>>> import numpy as np
>>> np.set_printoptions(precision=1, suppress=True, linewidth=160)
>>> rng = np.random.default_rng(7232)
>>> mat = np.eye(3, dtype=int)[rng.permutation(3)]
>>> mat
array([[1, 0, 0],
       [0, 1, 0],
       [0, 0, 1]])
>>> L = np.linalg.cholesky(mat)
>>> np.prod(np.diag(L)) ** 2, round(np.linalg.det(mat), 1)
(np.float64(1.0), np.float64(1.0))
>>> mat @ mat.T
array([[1, 0, 0],
       [0, 1, 0],
       [0, 0, 1]])
>>> mat.T @ mat
array([[1, 0, 0],
       [0, 1, 0],
       [0, 0, 1]])
>>> arr = np.loadtxt("x.csv", delimiter=",")
>>> arr
array([[  1.,  -1.,  -2.],
       [ -2.,   2.,  -5.],
       [  1.,   5.,  -2.],
       [  2.,   4.,  -3.],
       [  0.,   1.,  -1.],
       [ -2.,  -1.,   2.],
       [ -4.,   2.,   1.],
       [ -6.,   0.,   1.],
       [ -7.,   3.,  -2.],
       [ -4.,   4.,  -3.],
       [ -4.,   1.,  -2.],
       [ -3.,   3.,   1.],
       [ -4.,   5.,   3.],
       [ -7.,   6.,   0.],
       [ -8.,   7.,  -1.],
       [ -6.,   9.,  -1.],
       [ -6.,  11.,  -2.],
       [ -5.,  12.,  -5.],
       [ -2.,   9.,  -5.],
       [ -5.,   6.,  -7.],
       [ -6.,   8.,  -8.],
       [ -4.,   8., -11.],
       [ -7.,   7.,  -9.],
       [-10.,   9.,  -6.],
       [-13.,  11.,  -8.],
       [-11.,  11.,  -7.]])
>>> O, V = np.linalg.qr(arr[:, :2])[0], np.linalg.qr(arr[:, 2:])[0]
>>> sig = np.linalg.svd(O.T @ V, compute_uv=False)
>>> print(round(np.linalg.norm(O @ O.T - V @ V.T, 2), 1))
1.0
>>> Xc = arr - arr.mean(axis=0)
>>> V = np.linalg.svd(Xc)[2][:1]
>>> other = Xc - Xc @ V.T @ V
>>> print(np.cov(Xc @ V.T, rowvar=False))
28.400433017037194
>>> (Xc @ V.T).std(axis=0)
array([5.2])
>>> Xc = (arr - arr.mean(axis=0)) / arr.std(axis=0)
>>> np.argwhere(np.abs(Xc) > 2)
array([[21,  2],
       [24,  0]])
>>> Xc.std(axis=0)
array([1., 1., 1.])
>>> c = np.linalg.lstsq(np.delete(Xc, 1, axis=1), Xc[:, 1])[0]
>>> np.abs(c).argmax()
np.int64(0)
>>> c
array([-0.5, -0.4])
>>> other = arr / np.sqrt((arr ** 2).mean(axis=1, keepdims=True))
>>> print(np.linalg.norm(other, axis=1))
[1.7 1.7 1.7 1.7 1.7 1.7 1.7 1.7 1.7 1.7 1.7 1.7 1.7 1.7 1.7 1.7 1.7 1.7 1.7 1.7 1.7 1.7 1.7 1.7 1.7 1.7]
>>> print(np.linalg.matrix_rank(other) == np.linalg.matrix_rank(arr))
True
>>> print(other[19])
[-0.8  1.  -1.2]
>>> d = np.linalg.norm(arr[:, None] - arr[None], axis=-1)
>>> d[5].round(6).argsort(kind="stable")[:4]
array([5, 6, 4, 7])
>>> print(np.flatnonzero(d[5] < d.mean() / 2))
[5 6]
>>> E = np.load("run18.npy")
>>> E
array([[0, 0, 1],
       [0, 0, 0],
       [1, 0, 0]])
>>> x0 = np.array([0, 0, 0])
>>> np.abs(np.linalg.eigvals(mat))
array([1., 1., 1.])
>>> round(np.linalg.norm(x0), 1), round(float(np.linalg.norm(mat @ x0)), 1)
(np.float64(0.0), 0.0)
>>> 3 - np.linalg.matrix_rank(mat - np.eye(3), tol=1e-8)
np.int64(3)
>>> np.linalg.svd(E, compute_uv=False)
array([1., 1., 0.])
>>> E.T @ E
array([[1, 0, 0],
       [0, 0, 0],
       [0, 0, 1]])
>>> rk = np.linalg.matrix_rank(E)
>>> rk
np.int64(2)
>>> null = np.linalg.svd(E)[2][rk:].T
>>> np.allclose(E @ null, 0)
True
>>> null[:, 0] / null[np.abs(null[:, 0]).round(6).argmax(), 0]
array([0., 1., 0.])
>>> print([int(np.linalg.matrix_rank(np.delete(E, i, axis=0))) for i in range(3)])
[1, 2, 1]
>>> [int(np.linalg.matrix_rank(E[:i])) for i in range(1, len(E) + 1)]
[1, 1, 2]
>>> null.shape
(3, 1)
>>> [int(np.linalg.matrix_rank(E[:, :j + 1])) for j in range(3)]
[1, 1, 2]
>>> labels = rng.permutation(3)
>>> labels
array([0, 1, 2])
>>> other = E[labels][:, labels]
>>> print(np.allclose(other, E))
True
>>> print(np.trace(other))
0
>>> other
array([[0, 0, 1],
       [0, 0, 0],
       [1, 0, 0]])
>>> np.round(np.linalg.det(other), 1), np.round(np.linalg.det(E[labels]), 1)
(np.float64(0.0), np.float64(0.0))
>>> feats = np.array([[5.0, 1.0, 0.0, 0.0],
...     [0.0, 5.0, 1.0, 0.0],
...     [0.0, 0.0, 5.0, 1.0],
...     [0.0, 0.0, 0.0, 5.0]])
>>> # triangular
>>> np.linalg.matrix_power(feats - np.diag(np.diag(feats)), 4)
array([[0., 0., 0., 0.],
       [0., 0., 0., 0.],
       [0., 0., 0., 0.],
       [0., 0., 0., 0.]])
>>> np.linalg.matrix_rank(feats - feats[0, 0] * np.eye(4))
np.int64(3)
>>> feats @ feats
array([[25., 10.,  1.,  0.],
       [ 0., 25., 10.,  1.],
       [ 0.,  0., 25., 10.],
       [ 0.,  0.,  0., 25.]])
>>> [int(np.linalg.matrix_rank(np.linalg.matrix_power(feats, p))) for p in range(1, 5)]
[4, 4, 4, 4]
>>> labels = rng.permutation(4)
>>> print(labels)
[0 3 2 1]
>>> other = feats[labels][:, labels]
>>> np.diag(other)
array([5., 5., 5., 5.])
>>> np.sort(np.abs(np.linalg.eigvals(other)))
array([5., 5., 5., 5.])
>>> other = feats / np.sqrt((feats ** 2).mean(axis=1, keepdims=True))
>>> np.linalg.matrix_rank(other) == np.linalg.matrix_rank(feats)
np.True_
>>> feats - feats.mean(axis=1, keepdims=True)
array([[ 3.5, -0.5, -1.5, -1.5],
       [-1.5,  3.5, -0.5, -1.5],
       [-1.5, -1.5,  3.5, -0.5],
       [-1.2, -1.2, -1.2,  3.8]])
>>> vals, V = np.linalg.eig(feats)
>>> np.sort(np.linalg.eigvals(np.linalg.inv(feats)))
array([0.2, 0.2, 0.2, 0.2])
>>> feats @ V[:, 0] - vals[0] * V[:, 0]
array([0., 0., 0., 0.])
>>> vals
array([5., 5., 5., 5.])
>>> data = np.load("sample18.npy")
>>> print(data)
[[-1.  5.  1.]
 [-5. -2.  1.]
 [ 0.  0.  2.]]
>>> U, sig, vt = np.linalg.svd(data, full_matrices=False)
>>> np.cumsum(sig ** 2) / np.sum(sig ** 2)
array([0.5, 0.9, 1. ])
>>> print((sig > 1e-8).sum())
3
>>> np.round(np.sqrt((sig ** 2).sum()), 1), np.round(np.linalg.norm(data), 1)
(np.float64(7.8), np.float64(7.8))
>>> sig
array([5.7, 5. , 1.9])
>>> np.allclose(U * sig @ vt, data)
True
>>> print(np.round(U.T @ U, 1) + 0)
[[1. 0. 0.]
 [0. 1. 0.]
 [0. 0. 1.]]
>>> np.abs(U[:, 0]).round(6).argmax()
np.int64(1)
>>> X = np.loadtxt("w.csv", delimiter=",")
>>> X
array([[-3.,  4., -5.],
       [ 0.,  0.,  0.],
       [ 4.,  1.,  3.],
       [-3.,  4., -5.],
       [ 0.,  0.,  0.],
       [ 4.,  1.,  3.],
       [-3.,  4., -5.],
       [ 0.,  0.,  0.],
       [ 0.,  0.,  0.],
       [ 0.,  0.,  0.],
       [ 5.,  3., -2.],
       [ 0.,  0.,  0.],
       [-3.,  4., -5.],
       [ 0.,  0.,  0.],
       [-3.,  4., -5.],
       [ 0.,  0.,  0.],
       [ 1.,  5., -2.],
       [ 4.,  1.,  3.],
       [ 5.,  3., -2.],
       [ 5.,  3., -2.],
       [ 0.,  0.,  0.],
       [-3.,  4., -5.],
       [ 4.,  1.,  3.],
       [ 1.,  5., -2.],
       [ 0.,  0.,  0.],
       [ 1.,  5., -2.]])
>>> # row 3 repeats row 0
>>> labels = X[:, 2] > np.median(X[:, 2])
>>> u = X[labels].mean(axis=0) - X[~labels].mean(axis=0)
>>> print(labels.astype(int))
[0 0 1 0 0 1 0 0 0 0 0 0 0 0 0 0 0 1 0 0 0 0 1 0 0 0]
>>> ((X - X.mean(axis=0)) @ u > 0).astype(int)
array([0, 1, 1, 0, 1, 1, 0, 1, 1, 1, 1, 1, 0, 1, 0, 1, 0, 1, 1, 1, 1, 0, 1, 0, 1, 0])
>>> u
array([ 4. , -1.2,  4.9])
>>> (((X - X.mean(axis=0)) @ u > 0) == labels).mean()
np.float64(0.5)
>>> other = np.c_[X[:, :1] @ np.array([[-1]]), np.array([0, -2, 1, 1, -1, 1, 1, -1, -2, 2, -1, 0, 2, 0, 0, 1, 0, -1, -2, 0, 0, 1, -1, 1, -1, -2])]
>>> other
array([[ 3.,  0.],
       [ 0., -2.],
       [-4.,  1.],
       [ 3.,  1.],
       [ 0., -1.],
       [-4.,  1.],
       [ 3.,  1.],
       [ 0., -1.],
       [ 0., -2.],
       [ 0.,  2.],
       [-5., -1.],
       [ 0.,  0.],
       [ 3.,  2.],
       [ 0.,  0.],
       [ 3.,  0.],
       [ 0.,  1.],
       [-1.,  0.],
       [-4., -1.],
       [-5., -2.],
       [-5.,  0.],
       [ 0.,  0.],
       [ 3.,  1.],
       [-4., -1.],
       [-1.,  1.],
       [ 0., -1.],
       [-1., -2.]])
>>> np.round(np.linalg.lstsq(X, other[:, 0])[0], 1) + 0
array([-1.,  0.,  0.])
>>> np.round(np.linalg.norm(other - X @ np.linalg.lstsq(X, other)[0], axis=0), 1) + 0
array([0. , 5.6])
>>> np.linalg.matrix_rank(np.c_[X, other])
np.int64(4)
>>> labels = rng.permutation(3)
>>> other = X[:, labels] * rng.choice([-1, 1], 3)
>>> other
array([[-3., -4., -5.],
       [ 0., -0.,  0.],
       [ 4., -1.,  3.],
       [-3., -4., -5.],
       [ 0., -0.,  0.],
       [ 4., -1.,  3.],
       [-3., -4., -5.],
       [ 0., -0.,  0.],
       [ 0., -0.,  0.],
       [ 0., -0.,  0.],
       [ 5., -3., -2.],
       [ 0., -0.,  0.],
       [-3., -4., -5.],
       [ 0., -0.,  0.],
       [-3., -4., -5.],
       [ 0., -0.,  0.],
       [ 1., -5., -2.],
       [ 4., -1.,  3.],
       [ 5., -3., -2.],
       [ 5., -3., -2.],
       [ 0., -0.,  0.],
       [-3., -4., -5.],
       [ 4., -1.,  3.],
       [ 1., -5., -2.],
       [ 0., -0.,  0.],
       [ 1., -5., -2.]])
>>> U, _, vt = np.linalg.svd(X.T @ other)
>>> np.round(U @ vt, 1) + 0
array([[ 1.,  0.,  0.],
       [ 0., -1.,  0.],
       [ 0.,  0.,  1.]])
>>> print(labels)
[0 1 2]
>>> x0 = np.array([-2, 0, -1])
>>> y = X @ x0
>>> c, lr = np.zeros(3), 1 / np.linalg.norm(X, 2) ** 2
>>> for i in range(6):
...     c -= lr * X.T @ (X @ c - y)
...     if i % 1 == 0: print(i, round(np.linalg.norm(X @ c - y), 1))
... 
0 11.6
1 5.6
2 2.8
3 1.4
4 0.8
5 0.5
>>> c.round(1) + 0
array([-1.9,  0. , -1.1])
>>> round(float(np.linalg.cond(X)), 1)
4.8
>>> M, _ = np.linalg.qr(np.array([[-0.4, 0.2], [0.9, -0.6]]))
>>> M
array([[-0.4,  0.9],
       [ 0.9,  0.4]])
>>> other = M / np.sqrt((M ** 2).mean(axis=1, keepdims=True))
>>> other[1]
array([1.3, 0.6])
>>> np.linalg.matrix_rank(M - M.mean(axis=1, keepdims=True))
np.int64(1)
>>> np.linalg.matrix_rank(other) == np.linalg.matrix_rank(M)
np.True_
>>> M - M.mean(axis=1, keepdims=True)
array([[-0.7,  0.7],
       [ 0.3, -0.3]])
>>> vals, V = np.linalg.eigh(M)
>>> np.round(np.linalg.eigvalsh(M + -1 * np.eye(2)), 1) + 0
array([-2.,  0.])
>>> np.unique(vals.round(6) + 0, return_counts=True)[1]
array([1, 1])
>>> print(np.round(V.T @ M @ V, 1) + 0)
[[-1.  0.]
 [ 0.  1.]]
>>> vals, V = np.linalg.eig(M)
>>> np.sort(np.linalg.eigvals(np.linalg.inv(M)))
array([-1.,  1.])
>>> print(vals)
[-1.  1.]
>>> print(np.sort(np.linalg.eigvals(M.T)))
[-1.  1.]
>>> np.sort(np.linalg.eigvals(M @ M))
array([1., 1.])
>>> np.round(np.prod(vals), 1)
np.float64(-1.0)
>>> x0 = np.array([3, -2])
>>> [p for p in range(1, 25) if np.allclose(np.linalg.matrix_power(M, p), np.eye(2))]
[2, 4, 6, 8, 10, 12, 14, 16, 18, 20, 22, 24]
>>> np.sort(np.abs(np.degrees(np.angle(np.linalg.eigvals(M)))))
array([  0., 180.])
>>> 2 - np.linalg.matrix_rank(M - np.eye(2), tol=1e-8)
np.int64(1)
>>> print(round(np.linalg.det(M), 1))
-1.0
>>> m1 = np.load("test13.npy")
>>> m1
array([[-0.4, -0.2, -0.1],
       [-0.6, -0.6,  0.3],
       [-0.5,  0.3, -0.8],
       [-0.5,  0.7,  0.5]])
>>> hat = m1 @ np.linalg.solve(m1.T @ m1, m1.T)
>>> print(hat @ m1[:, 2])
[-0.1  0.3 -0.8  0.5]
>>> print(np.round((np.eye(4) - hat) @ m1, 1) + 0)
[[0. 0. 0.]
 [0. 0. 0.]
 [0. 0. 0.]
 [0. 0. 0.]]
>>> other = np.c_[m1[:, :1] @ np.array([[1]]), np.array([3, 3, 1, 1])]
>>> other
array([[-0.4,  3. ],
       [-0.6,  3. ],
       [-0.5,  1. ],
       [-0.5,  1. ]])
>>> np.round(np.linalg.lstsq(m1, other[:, 0])[0], 1) + 0
array([1., 0., 0.])
>>> np.linalg.matrix_rank(np.c_[m1, other])
np.int64(4)
>>> hat = other @ np.linalg.solve(other.T @ other, other.T)
>>> hat
array([[ 0.6,  0.5, -0.1, -0.1],
       [ 0.5,  0.5,  0.1,  0.1],
       [-0.1,  0.1,  0.5,  0.5],
       [-0.1,  0.1,  0.5,  0.4]])
>>> print(np.round((np.eye(4) - hat) @ other, 1) + 0)
[[0. 0.]
 [0. 0.]
 [0. 0.]
 [0. 0.]]
>>> print(hat @ other[:, 0])
[-0.4 -0.6 -0.5 -0.5]
>>> np.allclose(hat @ hat, hat)
True
>>> print(round(np.trace(hat), 1))
2.0
>>> u = np.array([3, 3])
>>> np.array([np.convolve(row, u, "same") for row in m1])
array([[-1.2, -1.8, -0.8],
       [-1.8, -3.7, -1. ],
       [-1.5, -0.7, -1.6],
       [-1.4,  0.7,  3.7]])
>>> print(np.polyval(u, m1[2]))
[1.5 3.8 0.7]
>>> np.round(np.correlate(m1[2], m1[0], "full"), 1) + 0
array([0. , 0.1, 0.2, 0. , 0.3])
